$ ipython --no-banner

In [1]: import numpy as np

In [2]: from numpy import linalg as LA

In [3]: np.set_printoptions(precision=3, suppress=True, linewidth=160)

In [4]: F = np.array([[0, 0, 0, 0],
   ...:     [0, 20, 20, 15],
   ...:     [0, 8, 8, 6],
   ...:     [0, 12, 12, 9],
   ...:     [0, 12, 12, 9]])

In [5]: left, sv, Vh = LA.svd(F)

In [6]: print(np.argmax(sv[:-1] / (sv[1:] + 1e-6)) + 1)
1

In [7]: M2 = left[:, :1] @ np.diag(sv[:1]) @ Vh[:1]

In [8]: print(LA.matrix_rank(F, rtol=0.05))
1

In [9]: print(M2)
[[ 0.  0.  0.  0.]
 [ 0. 20. 20. 15.]
 [ 0.  8.  8.  6.]
 [ 0. 12. 12.  9.]
 [ 0. 12. 12.  9.]]

In [10]: print(LA.matrix_rank(F, rtol=0.1))
1

In [11]: print(LA.cond(F) > 100)
True

In [12]: print([round(float(x), 3) for x in LA.svd(F, compute_uv=False)[:3]])
[43.898, 0.0, 0.0]

In [13]: print(np.argsort(-LA.norm(F, axis=0).round(6), kind="stable")[:3])
[1 2 3]

In [14]: print(round(LA.norm(F, 2) / LA.norm(F), 3))
1.0

In [15]: left, sv, Vh = LA.svd(F, full_matrices=False)

In [16]: print(np.cumsum(sv ** 2) / np.sum(sv ** 2))
[1. 1. 1. 1.]

In [17]: print(np.round(left.T @ left, 3) + 0)
[[1. 0. 0. 0.]
 [0. 1. 0. 0.]
 [0. 0. 1. 0.]
 [0. 0. 0. 1.]]

In [18]: print(np.round(left.T @ F @ Vh.T, 3) + 0)
[[43.898  0.     0.     0.   ]
 [ 0.     0.     0.     0.   ]
 [ 0.     0.     0.     0.   ]
 [ 0.     0.     0.     0.   ]]

In [19]: E = np.loadtxt("layer1.csv", delimiter=",")

In [20]: print(E)
[[ -0.3  -0.6   1.   -0.5]
 [ -1.3  -0.4   1.    0.1]
 [  1.7   0.4  -0.7  -0.7]
 [  0.6  -0.4  -0.9   0.5]
 [ -0.6   0.3  -1.2   0.2]
 [  0.8  -0.6  -0.9  -0.2]
 [  0.6   1.2   0.1   1.5]
 [ -0.2  -0.3   1.2  -0.3]
 [ -0.6  -0.3   0.4   0.7]
 [  0.   -0.7   0.9   0.6]
 [ -0.4   0.3   0.4  -0.8]
 [  0.1   1.8  -0.4   1.7]
 [  0.4  -1.7   0.1   1.6]
 [  1.2  -1.4   0.1  -0.9]
 [ -0.5  -0.7   1.3   1.9]
 [ -0.4   0.2  -0.9  -0.8]
 [  0.8  -0.2   1.8  -0.1]
 [ -0.1   1.3  -1.    1.9]
 [  0.8  -0.5   0.   -1. ]
 [ -1.1  -1.    0.2  -0.4]
 [ -1.2  -1.2   1.2  -0.1]
 [-10.   18.   -2.    3. ]]

In [21]: M2 = np.c_[E[:, :1] @ np.array([[2]]), np.array([1, 1, 1, 2, 2, 0, 1, 2, 0, 2, 1, 0, 2, 0, 2, 1, 2, 2, 1, 0, 2, 2])]

In [22]: print(M2)
[[ -0.6   1. ]
 [ -2.6   1. ]
 [  3.4   1. ]
 [  1.2   2. ]
 [ -1.2   2. ]
 [  1.6   0. ]
 [  1.2   1. ]
 [ -0.4   2. ]
 [ -1.2   0. ]
 [  0.    2. ]
 [ -0.8   1. ]
 [  0.2   0. ]
 [  0.8   2. ]
 [  2.4   0. ]
 [ -1.    2. ]
 [ -0.8   1. ]
 [  1.6   2. ]
 [ -0.2   2. ]
 [  1.6   1. ]
 [ -2.2   0. ]
 [ -2.4   2. ]
 [-20.    2. ]]

In [23]: print(np.round(LA.norm(M2 - E @ LA.lstsq(E, M2)[0], axis=0), 3) + 0)
[0.    5.908]

In [24]: print(LA.norm(LA.qr(E)[0].T @ M2, axis=0) ** 2 / ((M2 ** 2).sum(axis=0) + 1e-12))
[1.    0.257]

In [25]: print(LA.matrix_rank(np.c_[E, M2]))
5

In [26]: A = np.loadtxt("a.csv", delimiter=",")

In [27]: print(A)
[[-0.301 -0.654  3.456 -0.608]
 [ 2.076 -1.037  2.657 -1.768]
 [ 0.359 -0.724  6.177 -1.526]
 [-3.05  -4.162  0.33  -4.814]
 [ 0.202 -4.536  0.451 -4.966]
 [-2.713 -2.785  2.741 -3.757]
 [ 0.386  0.364  4.447 -1.324]
 [-1.033 -0.405  1.359 -1.891]
 [-0.328 -1.229  4.596 -1.125]
 [ 0.702 -1.345  3.773 -0.949]
 [ 0.538 -1.989  3.003  0.757]
 [-2.102 -5.159  1.707 -4.992]
 [-0.58  -3.039  1.198 -5.521]
 [-0.607 -0.227  5.17   1.421]
 [-1.448 -4.276  0.898 -2.469]
 [-0.8   -0.865  3.996 -1.608]
 [ 0.016 -0.023  5.995  0.131]
 [-0.294 -0.671  2.809 -1.261]
 [-0.24  -4.181  0.074 -2.822]
 [-1.424 -4.663  0.525 -5.84 ]]

In [28]: M2 = np.c_[A[:, :2] @ np.array([[1, 2], [3, 2]]), np.array([1, -2, 0, 0, -2, 0, -2, 0, -2, -1, 2, 0, -2, 0, 1, 1, 0, -2, 2, 0])]

In [29]: print(M2)
[[ -2.263  -1.91    1.   ]
 [ -1.035   2.078  -2.   ]
 [ -1.813  -0.73    0.   ]
 [-15.536 -14.424   0.   ]
 [-13.406  -8.668  -2.   ]
 [-11.068 -10.996   0.   ]
 [  1.478   1.5    -2.   ]
 [ -2.248  -2.876   0.   ]
 [ -4.015  -3.114  -2.   ]
 [ -3.333  -1.286  -1.   ]
 [ -5.429  -2.902   2.   ]
 [-17.579 -14.522   0.   ]
 [ -9.697  -7.238  -2.   ]
 [ -1.288  -1.668   0.   ]
 [-14.276 -11.448   1.   ]
 [ -3.395  -3.33    1.   ]
 [ -0.053  -0.014   0.   ]
 [ -2.307  -1.93   -2.   ]
 [-12.783  -8.842   2.   ]
 [-15.413 -12.174   0.   ]]

In [30]: print(np.round(LA.lstsq(A, M2[:, 0])[0], 3) + 0)
[1. 3. 0. 0.]

In [31]: d = LA.norm(A[:, None] - A[None], axis=-1)

In [32]: print(np.flatnonzero(d[1] < d.mean() / 2))
[1 9]

In [33]: print(d.mean(axis=1).argmax())
19

In [34]: print(d[:5, :5])
[[0.    2.789 2.947 6.879 6.584]
 [2.789 0.    3.936 7.123 5.554]
 [2.947 3.936 0.    8.273 7.693]
 [6.879 7.123 8.273 0.    3.279]
 [6.584 5.554 7.693 3.279 0.   ]]

In [35]: print(d.shape)
(20, 20)

In [36]: hat = A @ LA.solve(A.T @ A, A.T)

In [37]: print(round(float(np.trace(hat)), 3))
4.0

In [38]: print(hat @ A[:, 2])
[3.456 2.657 6.177 0.33  0.451 2.741 4.447 1.359 4.596 3.773 3.003 1.707 1.198 5.17  0.898 3.996 5.995 2.809 0.074 0.525]

In [39]: print(np.round(LA.eigvalsh(hat), 3) + 0)
[0. 0. 0. 0. 0. 0. 0. 0. 0. 0. 0. 0. 0. 0. 0. 0. 1. 1. 1. 1.]

In [40]: print(LA.matrix_rank(np.eye(20) - hat))
16

In [41]: def softmax(z):
    ...:     e = np.exp(z - z.max(axis=-1, keepdims=True))
    ...:     return e / e.sum(axis=-1, keepdims=True)
    ...: 

In [42]: print(softmax(A[1] + 2))
[0.35  0.016 0.626 0.008]

In [43]: print(softmax(A[1]))
[0.35  0.016 0.626 0.008]

In [44]: print(softmax(A).sum(axis=1))
[1. 1. 1. 1. 1. 1. 1. 1. 1. 1. 1. 1. 1. 1. 1. 1. 1. 1. 1. 1.]

In [45]: S = A @ A.T / np.sqrt(4)

In [46]: print(softmax(S)[1] @ A)
[ 0.226 -1.171  5.053 -1.871]

In [47]: print(softmax(S).round(6).argmax(axis=1))
[ 2  2  2 11 19 11  2 11  2  2  2 11 19 16 11  2  2  2 19 19]

In [48]: Ac = A - A.mean(axis=0)

In [49]: left, sv, Vh = LA.svd(Ac, full_matrices=False)

In [50]: print(sv ** 2 / (sv ** 2).sum())
[0.789 0.094 0.071 0.046]

In [51]: print(np.abs(left[:, 0]).argmax())
19

In [52]: print(sv)
[13.914  4.795  4.182  3.365]

In [53]: print(np.round((sv ** 2).sum() ** 2 / (sv ** 4).sum(), 3))
1.567

In [54]: print(Vh[0] * np.sign(Vh[0, np.abs(Vh[0]).argmax()]))
[0.216 0.532 0.54  0.615]

In [55]: print(LA.matrix_rank(Ac))
4

In [56]: arr = np.loadtxt("dump.csv", delimiter=",")

In [57]: print(arr)
[[5. 1. 0. 0.]
 [0. 5. 1. 0.]
 [0. 0. 5. 1.]
 [0. 0. 0. 5.]]

In [58]: x = np.array([2, 0, 1, 0])

In [59]: h = np.maximum(arr @ x, 0)

In [60]: print(np.tanh(arr @ x))
[1.    0.762 1.    0.   ]

In [61]: print(np.flatnonzero(h > 1e-9))
[0 1 2]

In [62]: print(arr * (h > 1e-9)[:, None])
[[5. 1. 0. 0.]
 [0. 5. 1. 0.]
 [0. 0. 5. 1.]
 [0. 0. 0. 0.]]

In [63]: print(h)
[10.  1.  5.  0.]

In [64]: print(arr.T @ h)
[50. 15. 26.  5.]

In [65]: rng = np.random.default_rng(6082)

In [66]: idx = rng.permutation(4)

In [67]: M2 = arr[:, idx] * rng.choice([-1, 1], 4)

In [68]: print(M2)
[[ 1.  5. -0. -0.]
 [ 5.  0. -1. -0.]
 [ 0.  0. -5. -1.]
 [ 0.  0. -0. -5.]]

In [69]: left, _, Vh = LA.svd(arr.T @ M2)

In [70]: print(idx)
[1 0 2 3]

In [71]: print(np.round(np.abs(LA.eigvals(M2)).max(), 3))
5.525

In [72]: print(np.trace(M2))
-9.0

In [73]: print(np.round(LA.det(M2), 3))
-625.0

In [74]: print(round(LA.det(2 * arr), 3), np.round(LA.det(arr), 3))
10000.0 625.0

In [75]: print(round(LA.det(arr[::-1]), 3))
625.0

In [76]: print(np.einsum("ii->", arr))
20.0

In [77]: q = arr.astype(float).copy()

In [78]: for j in range(4):
    ...:     q[:, j] -= q[:, :j] @ (q[:, :j].T @ q[:, j])
    ...:     q[:, j] /= LA.norm(q[:, j])
    ...: 

In [79]: print(q.T @ q)
[[1. 0. 0. 0.]
 [0. 1. 0. 0.]
 [0. 0. 1. 0.]
 [0. 0. 0. 1.]]

In [80]: print(q)
[[1. 0. 0. 0.]
 [0. 1. 0. 0.]
 [0. 0. 1. 0.]
 [0. 0. 0. 1.]]

In [81]: idx = rng.integers(0, 3, 5)

In [82]: feats = (idx[:, None] == idx) * -2 + np.eye(5)

In [83]: print(feats)
[[-1. -2. -2.  0.  0.]
 [-2. -1. -2.  0.  0.]
 [-2. -2. -1.  0.  0.]
 [ 0.  0.  0. -1. -2.]
 [ 0.  0.  0. -2. -1.]]

In [84]: print([round(float(LA.det(feats[:i, :i])), 2) + 0 for i in range(1, 6)])
[-1.0, -3.0, -5.0, 5.0, 15.0]

In [85]: M2 = np.array([[1, 1], [1, -1]])

In [86]: M = np.kron(M2, np.kron(M2, M2))[rng.permutation(8)][:4]

In [87]: print(M)
[[ 1 -1 -1  1 -1  1  1 -1]
 [ 1 -1  1 -1  1 -1  1 -1]
 [ 1 -1  1 -1 -1  1 -1  1]
 [ 1  1  1  1  1  1  1  1]]

In [88]: print(M[0] @ M[3])
0

In [89]: print(round(LA.norm(M) ** 2 / LA.norm(M, 2) ** 2, 3))
4.0

In [90]: print(round(LA.norm(M[0] - M[3]), 3))
4.0

In [91]: print(LA.norm(M, axis=0))
[2. 2. 2. 2. 2. 2. 2. 2.]

In [92]: print(round(float(LA.norm(M, 1)), 3), np.round(LA.norm(M, np.inf), 3))
4.0 8.0

In [93]: print(LA.norm(M, axis=1).argmax())
0

In [94]: print(round(LA.norm(M, 2), 3))
2.828

In [95]: J = np.loadtxt("arr.csv", delimiter=",")

In [96]: print(J)
[[0. 1. 1. 0.]
 [1. 0. 1. 1.]
 [1. 1. 0. 0.]
 [0. 1. 0. 0.]]

In [97]: vals, vecs = LA.eigh(J)

In [98]: x = np.array([1, 4, 3, 2])

In [99]: print(LA.eigvalsh(J[1:, 1:]))
[-1.414  0.     1.414]

In [100]: print(x @ J @ x)
54.0

In [101]: print(round(float(LA.eigvalsh(J).min()), 3))
-1.481

In [102]: idx = rng.permutation(4)

In [103]: M2 = J[:, idx] * rng.choice([-1, 1], 4)

In [104]: print(M2)
[[-1.  1.  0. -0.]
 [-0.  1.  1. -1.]
 [-1.  0.  1. -0.]
 [-1.  0.  0. -0.]]

In [105]: left, _, Vh = LA.svd(J.T @ M2)

In [106]: print(idx)
[1 2 0 3]

In [107]: print(np.round(LA.det(J.T), 3))
1.0

In [108]: print(round(float(LA.det(2 * J)), 3), round(LA.det(J), 3))
16.0 1.0

In [109]: print(np.einsum("ii->", J))
0.0

In [110]: idx = rng.permutation(4)

In [111]: print(idx)
[0 1 2 3]

In [112]: M2 = J[idx][:, idx]

In [113]: print(M2)
[[0. 1. 1. 0.]
 [1. 0. 1. 1.]
 [1. 1. 0. 0.]
 [0. 1. 0. 0.]]

In [114]: print(np.diag(M2))
[0. 0. 0. 0.]

In [115]: print(np.allclose(M2, J))
True

In [116]: print(np.trace(M2))
0.0

In [117]: mat = np.loadtxt("sample15.csv", delimiter=",")

In [118]: print(mat)
[[ 16.   8. -12.  16.  12.]
 [  8.   4.  -6.   8.   6.]
 [-12.  -6.   9. -12.  -9.]
 [ 16.   8. -12.  16.  12.]
 [ 12.   6.  -9.  12.   9.]]

In [119]: # row 3 repeats row 0

In [120]: left, sv, Vh = LA.svd(mat)

In [121]: print(np.argmax(sv[:-1] / (sv[1:] + 1e-6)) + 1)
1

In [122]: print(sv.round(3) + 0)
[54.  0.  0.  0.  0.]

In [123]: M2 = left[:, :1] @ np.diag(sv[:1]) @ Vh[:1]

In [124]: print(LA.matrix_rank(M2))
1

In [125]: print(M2)
[[ 16.   8. -12.  16.  12.]
 [  8.   4.  -6.   8.   6.]
 [-12.  -6.   9. -12.  -9.]
 [ 16.   8. -12.  16.  12.]
 [ 12.   6.  -9.  12.   9.]]

In [126]: print(LA.matrix_rank(mat, rtol=0.05))
1

In [127]: print(np.round(LA.det(mat), 3))
0.0

In [128]: print(LA.matrix_power(mat, 2))
[[ 864.  432. -648.  864.  648.]
 [ 432.  216. -324.  432.  324.]
 [-648. -324.  486. -648. -486.]
 [ 864.  432. -648.  864.  648.]
 [ 648.  324. -486.  648.  486.]]

In [129]: print(np.allclose(mat, mat.T))
True

In [130]: print((mat + mat.T) / 2)
[[ 16.   8. -12.  16.  12.]
 [  8.   4.  -6.   8.   6.]
 [-12.  -6.   9. -12.  -9.]
 [ 16.   8. -12.  16.  12.]
 [ 12.   6.  -9.  12.   9.]]

In [131]: print(round(float(np.abs(LA.eigvals(mat)).max()), 3))
54.0

In [132]: vals, vecs = LA.eigh(mat)

In [133]: x = np.array([2, -3, 0, 2, 1])

In [134]: print(round(float(x @ mat @ x / (x @ x)), 3), np.round(vals[0], 3), round(vals[-1], 3))
9.389 -0.0 54.0

In [135]: print(vecs * np.abs(vals) @ vecs.T)
[[ 16.   8. -12.  16.  12.]
 [  8.   4.  -6.   8.   6.]
 [-12.  -6.   9. -12.  -9.]
 [ 16.   8. -12.  16.  12.]
 [ 12.   6.  -9.  12.   9.]]

In [136]: print(x @ mat @ x)
169.0

In [137]: r = LA.matrix_rank(mat)

In [138]: print(r)
1

In [139]: N = LA.svd(mat)[2][r:].T

In [140]: print([int(LA.matrix_rank(mat[:i])) for i in range(1, len(mat) + 1)])
[1, 1, 1, 1, 1]

In [141]: print(np.allclose(mat @ N, 0))
True

In [142]: print(np.round(mat @ N, 3) + 0)
[[0. 0. 0. 0.]
 [0. 0. 0. 0.]
 [0. 0. 0. 0.]
 [0. 0. 0. 0.]
 [0. 0. 0. 0.]]

In [143]: M2 = mat[0, 0] * mat[1:] - np.outer(mat[1:, 0], mat[0])

In [144]: print(M2)
[[0. 0. 0. 0. 0.]
 [0. 0. 0. 0. 0.]
 [0. 0. 0. 0. 0.]
 [0. 0. 0. 0. 0.]]

In [145]: print(LA.matrix_rank(M2), LA.matrix_rank(mat))
0 1

In [146]: print(mat[:, 0] / mat[0, 0])
[ 1.    0.5  -0.75  1.    0.75]

In [147]: print(np.flatnonzero(~M2.round(6).any(axis=1)))
[0 1 2 3]
